$ ipython --no-banner

In [1]: import numpy as np

In [2]: from numpy import linalg as LA

In [3]: np.set_printoptions(suppress=True, linewidth=100)

In [4]: A = np.load("data.npy")

In [5]: print(A)
[[ 3  3  3  3  3]
 [ 3  6  6  6  6]
 [ 3  6  9  9  9]
 [ 3  6  9 12 12]
 [ 3  6  9 12 15]]

In [6]: rng = np.random.default_rng(5158)

In [7]: labels = rng.permutation(5)

In [8]: print(labels)
[4 2 1 0 3]

In [9]: M2 = A[labels][:, labels]

In [10]: print(np.trace(M2))
45

In [11]: print(np.allclose(M2, A))
False

In [12]: print(round(LA.det(M2), 2), np.round(LA.det(A[labels]), 2))
243.0 -243.0

In [13]: M2 = np.array([[-2, 2], [-5, 2], [5, -4], [0, -1], [4, 0]])

In [14]: print(LA.matrix_rank(A @ M2))
2

In [15]: print(LA.matrix_rank(np.vstack([A, M2.T])))
5

In [16]: print(A @ M2)
[[  6  -3]
 [ 18 -12]
 [ 45 -27]
 [ 57 -30]
 [ 69 -30]]

In [17]: print(np.einsum("ij->j", A))
[15 27 36 42 45]

In [18]: print(np.vstack([A, M2.T]).shape)
(7, 5)

In [19]: print(M2.T @ A.T)
[[  6  18  45  57  69]
 [ -3 -12 -27 -30 -30]]

In [20]: print(round(LA.norm(A, 2), 2))
37.03

In [21]: print(np.round(LA.norm(A, 1), 2), np.round(LA.norm(A, np.inf), 2))
45.0 45.0

In [22]: print(np.round(LA.norm(A, axis=0), 2))
[ 6.71 12.37 16.97 20.35 22.25]

In [23]: print(round(float(LA.norm(A) ** 2 / LA.norm(A, 2) ** 2), 2))
1.02

In [24]: print(round(float(LA.norm(A[1] - A[2])), 2))
5.2

In [25]: print(LA.norm(A, axis=1).argmax())
4

In [26]: M2 = np.array([[1, -5, 2], [0, -3, 0], [0, -4, 4]])

In [27]: data = M2 + M2.T

In [28]: print(data)
[[ 2 -5  2]
 [-5 -6 -4]
 [ 2 -4  8]]

In [29]: U, s, vt = LA.svd(data, full_matrices=False)

In [30]: print(np.abs(U[:, 0]).round(6).argmax())
2

In [31]: print(np.round(s / s[0], 2))
[1.   0.85 0.23]

In [32]: print(np.allclose(U * s @ vt, data))
True

In [33]: cov = data.T @ data

In [34]: print(np.round(LA.eigvalsh(cov)[::-1], 2))
[109.43  78.75   5.82]

In [35]: print((data @ data.T).shape)
(3, 3)

In [36]: print(cov)
[[ 33  12  40]
 [ 12  77 -18]
 [ 40 -18  84]]

In [37]: U, s, vt = LA.svd(cov)

In [38]: print(s.round(2))
[109.43  78.75   5.82]

In [39]: M2 = U[:, :2] @ np.diag(s[:2]) @ vt[:2]

In [40]: print(LA.matrix_rank(cov, rtol=0.05))
3

In [41]: print(LA.matrix_rank(M2))
2

In [42]: print(round(np.abs(cov - M2).max(), 2))
4.04

In [43]: print(M2.round(2))
[[ 28.96  13.28  42.36]
 [ 13.28  76.6  -18.75]
 [ 42.36 -18.75  82.62]]

In [44]: print(LA.cond(M2) > 100)
True

In [45]: W0 = np.load("mat.npy")

In [46]: print(W0)
[[0 1 1 1 1 0]
 [1 0 1 1 1 1]
 [1 1 0 1 1 1]
 [1 1 1 0 1 0]
 [1 1 1 1 0 1]
 [0 1 1 0 1 0]]

In [47]: vals, V = LA.eigh(W0)

In [48]: x0 = np.array([2, -2, 4, -5, -5, -1])

In [49]: print(np.abs(W0).sum(axis=1).max(), round(float(np.abs(vals).max()), 2))
5 4.43

In [50]: print(x0 @ W0 @ x0)
-32

In [51]: print(np.round(LA.eigvalsh(W0[1:, 1:]), 2) + 0)
[-1.65 -1.   -1.    0.    3.65]
